$ python3 -q
>>> import numpy as np
>>> np.set_printoptions(precision=4, suppress=True, linewidth=140, sign=" ")
>>> K = np.vander(np.arange(14) - 1, 4, increasing=True)
>>> print(K)
[[   1   -1    1   -1]
 [   1    0    0    0]
 [   1    1    1    1]
 [   1    2    4    8]
 [   1    3    9   27]
 [   1    4   16   64]
 [   1    5   25  125]
 [   1    6   36  216]
 [   1    7   49  343]
 [   1    8   64  512]
 [   1    9   81  729]
 [   1   10  100 1000]
 [   1   11  121 1331]
 [   1   12  144 1728]]
>>> print(np.linalg.matrix_rank(K, rtol=0.1))
1
>>> Uu, sigma, VT = np.linalg.svd(K, full_matrices=False)
>>> print((sigma > 1e-8).sum())
4
>>> print(np.round(Uu.T @ K @ VT.T, 4) + 0)
[[ 2606.8321     0.         0.         0.    ]
 [    0.        41.7293     0.         0.    ]
 [    0.         0.         2.9725     0.    ]
 [    0.         0.         0.         1.7621]]
>>> print(np.round(Uu.T @ Uu, 4) + 0)
[[ 1.  0.  0.  0.]
 [ 0.  1.  0.  0.]
 [ 0.  0.  1.  0.]
 [ 0.  0.  0.  1.]]
>>> print(sigma)
[ 2606.8321    41.7293     2.9725     1.7621]
>>> print(np.round(VT @ VT.T, 4) + 0)
[[ 1.  0.  0.  0.]
 [ 0.  1.  0.  0.]
 [ 0.  0.  1.  0.]
 [ 0.  0.  0.  1.]]
>>> print(np.round(np.sqrt((sigma ** 2).sum()), 4), round(np.linalg.norm(K), 4))
2607.1684 2607.1684
>>> Uu, sigma, VT = np.linalg.svd(K)
>>> print(np.argmax(sigma[:-1] / (sigma[1:] + 1e-6)) + 1)
1
>>> other = Uu[:, :1] @ np.diag(sigma[:1]) @ VT[:1]
>>> print(np.round(np.linalg.norm(K - other, 2), 4), np.round(sigma[1], 4))
41.7293 41.7293
>>> print(np.round(np.abs(K - other).max(), 4))
17.68
>>> C2 = K.T @ K
>>> print(np.allclose(C2, C2.T))
True
>>> print((K @ K.T).shape)
(14, 14)
>>> W = np.array([[-2, -8], [9, 7], [-7, 9], [-1, 9]])
>>> c = np.array([-2, -1])
>>> H = np.maximum(K @ W + c, 0)
>>> print((H > 0).mean(axis=0))
[ 0.      0.8571]
>>> cent = np.array([[1, 0, -1], [-2, -2, 1]])
>>> print(H @ cent)
[[     0      0      0]
 [     0      0      0]
 [   -32    -32     16]
 [  -226   -226    113]
 [  -672   -672    336]
 [ -1478  -1478    739]
 [ -2752  -2752   1376]
 [ -4602  -4602   2301]
 [ -7136  -7136   3568]
 [-10462 -10462   5231]
 [-14688 -14688   7344]
 [-19922 -19922   9961]
 [-26272 -26272  13136]
 [-33846 -33846  16923]]
>>> W0 = np.load("dump.npy")
>>> print(W0)
[[ 3 -3  3  1 -3 -3  2  2  0  0  2 -3  0 -1]
 [-2 -3 -3 -1  3  3 -2 -1 -3  1 -2  3  2  2]
 [-3  2  3 -3 -3 -1  3  2 -2  0  3 -2  2  3]
 [ 3  1  1  2  1  0  2  0 -3 -3 -1 -1  3  0]
 [ 2  3 -1  3  3  2  3  0  0  2 -2  1  1 -2]
 [-2 -3 -3  2  1  0  2 -3  0 -2 -3 -3  0  0]
 [ 1 -2 -2  2  1 -3 -1  3  0  3 -3 -2 -3  2]
 [ 0 -1 -3 -1 -2  3 -2 -2  1 -3  2  3  1  3]
 [ 2 -3  2  1  2  2 -1 -2 -1 -3  0  0 -1  2]
 [ 1 -1  2  1  0  0  3  2  0  3 -1 -2  1 -1]
 [-2  3 -3 -1  0 -2  0  3  0  0 -3  1  0 -3]
 [ 3  1  2  2 -1  2 -2  2 -1  2  2  3  0 -3]
 [ 0  1 -2 -1 -2 -3  3 -2  1  3  3  1  3 -2]
 [-1  1  2  3  2  1  3 -2  1 -3  2 -3  0  0]]
>>> Uu, sigma, VT = np.linalg.svd(W0, full_matrices=False)
>>> print(Uu.shape, sigma.shape, VT.shape)
(14, 14) (14,) (14, 14)
>>> vec = np.array([-3, 1, -2, 3, 1, -1, -3, -2, 1, -2, 1, -3, -1, -2])
>>> h1 = np.maximum(W0 @ vec, 0)
>>> print(np.tanh(W0 @ vec))
[-1.     -1.     -1.     -1.     -1.      1.      0.964   0.     -0.7616 -1.      1.     -1.     -1.      1.    ]
>>> print(np.maximum(W0 @ vec, 0) - np.maximum(-W0 @ vec, 0))
[-12  -8 -20  -7  -6  26   2   0  -1 -18   8 -13  -6  23]
>>> print(np.trace(W0))
10
>>> print(np.allclose(W0, W0.T))
False
>>> print(round(np.abs(np.linalg.eigvals(W0)).max(), 4))
8.1645
>>> other = np.linalg.inv(W0)
>>> print(round(np.linalg.slogdet(W0)[0], 4))
-1.0
>>> print(np.allclose(other, W0.T))
False
>>> J = np.load("x.npy")
>>> print(J)
[[ 80  29  -9  12  62 -44   8 -73 -65 -19 -40]
 [ 29  70  53  29  46 -39 -18 -48 -51   5   2]
 [ -9  53 112  28   6 -28  11 -13 -41 -15  35]
 [ 12  29  28  44  -5  -7 -26 -29 -32  26   9]
 [ 62  46   6  -5 136  -1 -25 -63 -20 -52 -45]
 [-44 -39 -28  -7  -1 139 -56  40  62 -37  34]
 [  8 -18  11 -26 -25 -56 110  22 -18 -29   8]
 [-73 -48 -13 -29 -63  40  22 121  79  -5  35]
 [-65 -51 -41 -32 -20  62 -18  79 157 -40  29]
 [-19   5 -15  26 -52 -37 -29  -5 -40 128 -28]
 [-40   2  35   9 -45  34   8  35  29 -28  64]]
>>> other = K / np.linalg.norm(K, axis=1, keepdims=True)
>>> C2 = other @ other.T
>>> print(round(float(np.degrees(np.arccos(np.clip(C2[6, 3], -1, 1)))), 4))
19.1675
>>> print(np.linalg.norm(other, axis=1))
[ 1.  1.  1.  1.  1.  1.  1.  1.  1.  1.  1.  1.  1.  1.]
>>> rk = np.linalg.matrix_rank(J)
>>> print(rk)
10
>>> N = np.linalg.svd(J)[2][rk:].T
>>> print([int(np.linalg.matrix_rank(np.delete(J, i, axis=0))) for i in range(11)])
[10, 10, 10, 10, 10, 10, 10, 10, 10, 10, 10]
>>> print(N[:, 0] / N[np.abs(N[:, 0]).round(6).argmax(), 0])
[ 0.3002 -0.8325  0.0854 -0.1888  0.5874 -0.3417 -0.2501  0.0719 -0.1005  0.3988  1.    ]
>>> print([int(np.linalg.matrix_rank(J[:i])) for i in range(1, len(J) + 1)])
[1, 2, 3, 4, 5, 6, 7, 8, 9, 10, 10]
